% python3 -q
>>> import numpy as np
>>> import numpy.linalg as la
>>> np.set_printoptions(precision=3, suppress=True, linewidth=200, sign=" ")
>>> E = np.load("data.npy")
>>> E
array([[-5.642,  0.051, -1.111],
       [ 5.378,  0.027,  1.044],
       [ 1.707,  0.022,  0.302],
       [ 0.458, -0.007,  0.12 ],
       [ 1.181,  0.017,  0.212],
       [ 0.588,  0.033,  0.118],
       [ 0.142, -0.022,  0.05 ],
       [-2.607,  0.007, -0.51 ],
       [-7.899,  0.019, -1.589],
       [ 2.675, -0.004,  0.493],
       [ 3.949, -0.003,  0.774],
       [ 3.308,  0.008,  0.638],
       [ 0.72 ,  0.008,  0.163],
       [-4.458, -0.028, -0.865],
       [-2.722,  0.005, -0.514],
       [ 1.529,  0.022,  0.294]])
>>> lab = E[:, 2] > np.median(E[:, 2])
>>> f = E[lab].mean(axis=0) - E[~lab].mean(axis=0)
>>> lab.astype(int)
array([ 0,  1,  1,  0,  1,  0,  0,  0,  0,  1,  1,  1,  1,  0,  0,  1])
>>> np.round((((E - E.mean(axis=0)) @ f > 0) == lab).mean(), 3)
np.float64(0.812)
>>> f
array([ 5.323,  0.005,  1.028])
>>> C = E[[5, 8]].astype(float)
>>> for _ in range(6):
...     lab = la.norm(E[:, None] - C, axis=-1).argmin(axis=1)
...     C = np.array([E[lab == j].mean(axis=0) for j in range(2)])
... 
>>> lab
array([ 1,  0,  0,  0,  0,  0,  0,  1,  1,  0,  0,  0,  0,  1,  1,  0])
>>> np.abs(C[1] - C[0]).argmax()
np.int64(0)
>>> C[1] - C[0]
array([-6.632,  0.002, -1.3  ])
>>> np.bincount(lab)
array([ 11,   5])
>>> la.cond(E) > 100
np.True_
>>> round(np.log10(la.cond(E)))
2
>>> la.matrix_rank(E, rtol=0.1)
np.int64(1)
>>> np.abs(la.svd(E)[2][-1])
array([ 0.148,  0.639,  0.755])
>>> Ac = E - E.mean(axis=0)
>>> Uu, s, Vt = la.svd(Ac, full_matrices=False)
>>> np.round((s ** 2).sum() ** 2 / (s ** 4).sum(), 3)
np.float64(1.0)
>>> np.abs(Vt[0]).argmax()
np.int64(0)
>>> np.round(s ** 2 / (s ** 2).sum(), 3) + 0
array([ 1.,  0.,  0.])
>>> def softmax(z):
...     e = np.exp(z - z.max(axis=-1, keepdims=True))
...     return e / e.sum(axis=-1, keepdims=True)
... 
>>> np.round(softmax(10 * E[15]), 3) + 0
array([ 1.,  0.,  0.])
>>> softmax(E[15])
array([ 0.661,  0.147,  0.192])
>>> S = E @ E.T / np.sqrt(3)
>>> softmax(S)[15] @ E
array([ 4.469,  0.018,  0.867])
>>> M = np.loadtxt("m.csv", delimiter=",")
>>> M
array([[ 3.301,  2.603, -3.401,  0.769,  2.094,  2.241,  1.611, -1.949, -1.904,  2.202, -1.401, -2.252, -2.697],
       [-0.354,  0.231, -0.372, -1.414,  1.144,  0.317, -2.803,  3.172, -1.79 ,  0.889, -3.369, -1.615,  0.335],
       [ 0.152,  2.328,  1.453, -1.482,  0.244,  1.125,  2.235,  2.814, -1.848,  1.707,  1.441,  2.463,  2.74 ],
       [ 0.813,  2.685, -0.16 ,  3.623, -0.885, -2.645,  0.201,  1.785, -1.403, -4.026, -2.32 ,  4.666,  1.425],
       [ 0.527,  4.228, -0.115, -2.785,  1.429, -0.283, -1.88 , -1.162,  0.292, -0.642,  0.135,  0.743, -1.694],
       [ 3.995, -1.865, -0.848, -0.406,  1.763,  2.443, -2.697, -0.732, -0.719, -1.771,  0.12 ,  0.655, -0.368],
       [ 1.799,  1.404,  3.088,  2.936, -2.515,  2.184, -1.453, -2.209, -0.213, -1.117,  1.314, -2.702,  3.968],
       [ 2.305, -1.112, -1.06 ,  3.298, -2.915, -1.394, -2.048,  0.657,  0.647,  2.615,  2.646,  0.965, -0.823]])
>>> x = np.array([1, 0, 0, 0, 2, 1, 1, 1, 0, 1, 1, 2, 1])
>>> (M * x).sum(axis=1)
array([ 2.992, -2.755, 17.628,  2.795, -0.655,  5.826, -5.948,  0.058])
>>> M @ np.ones(13)
array([ 1.217, -5.629, 15.372,  3.759, -1.207, -0.43 ,  6.484,  3.781])
>>> (M @ x).argmax()
np.int64(2)
>>> M @ (2 * x)
array([  5.984,  -5.51 ,  35.256,   5.59 ,  -1.31 ,  11.652, -11.896,   0.116])
>>> la.norm(M @ x) <= la.norm(M, 2) * la.norm(x) + 1e-9
np.True_
>>> np.einsum("ij,j->i", M, x)
array([ 2.992, -2.755, 17.628,  2.795, -0.655,  5.826, -5.948,  0.058])
>>> np.sign((M @ x).round(6))
array([ 1., -1.,  1.,  1., -1.,  1., -1.,  1.])
>>> Uu, s = la.svd(M)
Traceback (most recent call last):
  File "<python-input-40>", line 1, in <module>
    Uu, s = la.svd(M)
    ^^^^^
ValueError: too many values to unpack (expected 2)
>>> Uu, s, Vt = la.svd(M, full_matrices=False)
>>> Uu.shape, s.shape, Vt.shape
((8, 8), (8,), (8, 13))
>>> s / s[0]
array([ 1.   ,  0.9  ,  0.81 ,  0.729,  0.656,  0.59 ,  0.531,  0.478])
>>> round(np.sqrt((s ** 2).sum()), 3), round(la.norm(M), 3)
(np.float64(20.707), np.float64(20.707))
>>> np.round(Uu.T @ M @ Vt.T, 3) + 0
array([[ 10.   ,   0.   ,   0.   ,   0.   ,   0.   ,   0.   ,   0.   ,   0.   ],
       [  0.   ,   9.   ,   0.   ,   0.   ,   0.   ,   0.   ,   0.   ,   0.   ],
       [  0.   ,   0.   ,   8.1  ,   0.   ,   0.   ,   0.   ,   0.   ,   0.   ],
       [  0.   ,   0.   ,   0.   ,   7.29 ,   0.   ,   0.   ,   0.   ,   0.   ],
       [  0.   ,   0.   ,   0.   ,   0.   ,   6.561,   0.   ,   0.   ,   0.   ],
       [  0.   ,   0.   ,   0.   ,   0.   ,   0.   ,   5.905,   0.   ,   0.   ],
       [  0.   ,   0.   ,   0.   ,   0.   ,   0.   ,   0.   ,   5.314,   0.   ],
       [  0.   ,   0.   ,   0.   ,   0.   ,   0.   ,   0.   ,   0.   ,   4.783]])
>>> np.allclose(Uu * s @ Vt, M)
True
>>> Y = M / la.norm(M, axis=1, keepdims=True)
>>> G = Y @ Y.T
>>> (G - 2 * np.eye(8)).round(6).argmax(axis=1)
array([ 4,  5,  3,  2,  0,  0,  7,  6])
>>> np.argwhere(np.triu(np.abs(G) > 0.95, 1))
array([], shape=(0, 2), dtype=int64)
>>> mat = np.load("arr.npy")
>>> mat
array([[  6.,   5.,  -4.,  -1.,   3.,   1.],
       [  5.,  30., -20.,  -5.,  15.,   5.],
       [ -4., -20.,  21.,   4., -12.,  -4.],
       [ -1.,  -5.,   4.,   6.,  -3.,  -1.],
       [  3.,  15., -12.,  -3.,  14.,   3.],
       [  1.,   5.,  -4.,  -1.,   3.,   6.]])
>>> ev, V = la.eigh(mat)
>>> np.round(V.T @ mat @ V, 3) + 0
array([[  5.,   0.,   0.,   0.,   0.,   0.],
       [  0.,   5.,   0.,   0.,   0.,   0.],
       [  0.,   0.,   5.,   0.,   0.,   0.],
       [  0.,   0.,   0.,   5.,   0.,   0.],
       [  0.,   0.,   0.,   0.,   5.,   0.],
       [  0.,   0.,   0.,   0.,   0.,  58.]])
>>> (ev > 1e-8).sum(), (ev < -1e-8).sum()
(np.int64(6), np.int64(0))
>>> np.abs(V[:, -1])
array([ 0.137,  0.687,  0.549,  0.137,  0.412,  0.137])
>>> ev
array([  5.,   5.,   5.,   5.,   5.,  58.])
>>> np.unique(ev.round(6) + 0, return_counts=True)[1]
array([ 5,  1])
